% ipython --no-banner

In [1]: import numpy as np

In [2]: import numpy.linalg as la

In [3]: np.set_printoptions(precision=3, suppress=True, linewidth=200, sign=" ")

In [4]: rd = lambda a: np.round(a, 3) + 0

In [5]: W0 = np.load("a.npy")

In [6]: W0
Out[6]: 
array([[-18,   3,  -9,   6,   3],
       [  6,  -7,   1,   6,  -7],
       [ -3,   5,   0,  -5,   5]])

In [7]: la.lstsq(W0[:-1].T, W0[-1])[2]
Out[7]: np.int32(2)

In [8]: rd(W0 @ la.pinv(W0) @ W0)
Out[8]: 
array([[-18.,   3.,  -9.,   6.,   3.],
       [  6.,  -7.,   1.,   6.,  -7.],
       [ -3.,   5.,   0.,  -5.,   5.]])

In [9]: r = la.matrix_rank(W0)

In [10]: r
Out[10]: np.int64(2)

In [11]: null = la.svd(W0)[2][r:].T

In [12]: [int(la.matrix_rank(np.delete(W0, i, axis=0))) for i in range(3)]
Out[12]: [2, 2, 2]

In [13]: np.allclose(W0 @ null, 0)
Out[13]: True

In [14]: rd(null @ null.T)
Out[14]: 
array([[ 0.284,  0.17 , -0.341,  0.17 ,  0.17 ],
       [ 0.17 ,  0.702, -0.005,  0.302, -0.298],
       [-0.341, -0.005,  0.809,  0.195, -0.005],
       [ 0.17 ,  0.302,  0.195,  0.502,  0.302],
       [ 0.17 , -0.298, -0.005,  0.302,  0.702]])

In [15]: out = np.array([[1, -2, -1], [2, -2, -2], [-3, 1, -3], [-1, 3, 2], [1, -3, 0]])

In [16]: out.T @ W0.T
Out[16]: 
array([[ 12, -24,  17],
       [ 30,  42, -34],
       [ 51,  17, -17]])

In [17]: np.einsum("ij->j", W0)
Out[17]: array([-15,   1,  -8,   7,   1])

In [18]: np.einsum("ik,kj->ij", W0, out)
Out[18]: 
array([[ 12,  30,  51],
       [-24,  42,  17],
       [ 17, -34, -17]])

In [19]: la.matrix_rank(W0 @ out)
Out[19]: np.int64(2)

In [20]: W0 @ out
Out[20]: 
array([[ 12,  30,  51],
       [-24,  42,  17],
       [ 17, -34, -17]])

In [21]: np.vstack([W0, out.T]).shape
Out[21]: (6, 5)

In [22]: np.einsum("ik,kj->ji", W0, out)
Out[22]: 
array([[ 12, -24,  17],
       [ 30,  42, -34],
       [ 51,  17, -17]])

In [23]: la.matrix_rank(np.vstack([W0, out.T]))
Out[23]: np.int64(5)

In [24]: sig = 3 * 0.9 ** np.arange(7)

In [25]: rng = np.random.default_rng(560719)

In [26]: M = rng.normal(size=(29, 7)) * rng.permutation(sig)

In [27]: rd(M)
Out[27]: 
array([[-0.615,  1.034, -3.065, -1.133, -1.033,  1.57 , -7.848],
       [-3.864, -2.314, -0.015,  2.219,  2.521,  0.107,  1.198],
       [ 2.762,  1.075, -1.454, -1.713, -2.904,  0.349,  3.001],
       [ 3.671,  0.946, -1.446, -0.839,  3.116,  0.261, -3.648],
       [-1.13 ,  0.049, -2.071, -2.329, -0.778, -1.023, -3.625],
       [ 0.621,  1.985, -1.281,  1.201,  3.781,  1.643, -1.666],
       [-4.947, -1.114,  0.784,  1.022, -2.329,  0.795, -3.531],
       [ 0.818,  1.242, -4.325,  1.668,  3.545,  2.765,  1.185],
       [ 0.658, -0.365, -0.135, -0.202,  3.971, -0.195,  1.138],
       [ 2.438, -1.254,  1.59 , -2.595, -5.254, -2.443,  1.188],
       [ 2.492, -0.754, -3.443,  2.262, -0.681, -2.254,  3.087],
       [ 1.594,  1.073, -0.677, -1.679,  1.266, -0.507,  1.874],
       [ 2.972,  4.015,  2.373,  2.595, -1.156,  1.054, -1.841],
       [-1.36 ,  1.625, -0.551,  0.721,  0.429, -1.269, -5.122],
       [ 0.465,  5.662,  0.984,  0.199,  0.424,  0.89 , -0.809],
       [ 1.705, -3.066,  1.663,  1.705,  0.016,  0.597, -0.735],
       [ 1.34 ,  1.333, -2.699,  0.543, -2.08 ,  2.16 , -3.284],
       [-2.137, -3.364,  1.701,  2.567,  3.158,  0.332,  2.094],
       [-1.266,  1.445, -0.065,  0.602, -1.308,  0.003,  2.983],
       [ 0.601,  4.852,  2.059, -0.278, -0.319,  0.422,  3.089],
       [-3.647,  2.523, -2.918,  1.93 ,  0.963, -1.147, -0.429],
       [ 1.32 , -2.459,  2.273,  0.693,  0.845, -2.405,  3.694],
       [-3.466, -0.812, -0.02 ,  2.495,  2.582,  0.992, -1.195],
       [-2.315, -1.131, -0.643, -1.406, -2.646,  1.49 , -2.636],
       [ 2.265, -6.796,  1.415,  1.164,  0.226,  1.343, -0.84 ],
       [ 0.532, -0.647, -2.613,  0.656,  0.215,  1.095,  1.169],
       [-3.227,  0.375, -1.406, -4.55 , -5.115,  0.375,  0.183],
       [-2.908,  2.151, -4.606,  1.708,  1.734,  0.396, -6.045],
       [ 4.727, -0.677, -0.993,  2.266, -2.63 ,  0.379,  4.652]])

In [28]: Ac = M - M.mean(axis=0)

In [29]: evecs = la.svd(Ac)[2][:1]

In [30]: out = Ac - Ac @ evecs.T @ evecs

In [31]: la.norm(out, axis=1).round(6).argmax()
Out[31]: np.int64(26)

In [32]: rd(np.cov(Ac @ evecs.T, rowvar=False))
Out[32]: np.float64(12.275)

In [33]: rd(out.std(axis=0))
Out[33]: array([ 2.051,  2.369,  1.74 ,  1.769,  2.417,  1.189,  1.16 ])

In [34]: rd(la.norm(out) / la.norm(Ac))
Out[34]: np.float64(0.821)

In [35]: rd(np.diag(evecs.T @ evecs))
Out[35]: array([ 0.167,  0.057,  0.069,  0.001,  0.011,  0.016,  0.679])
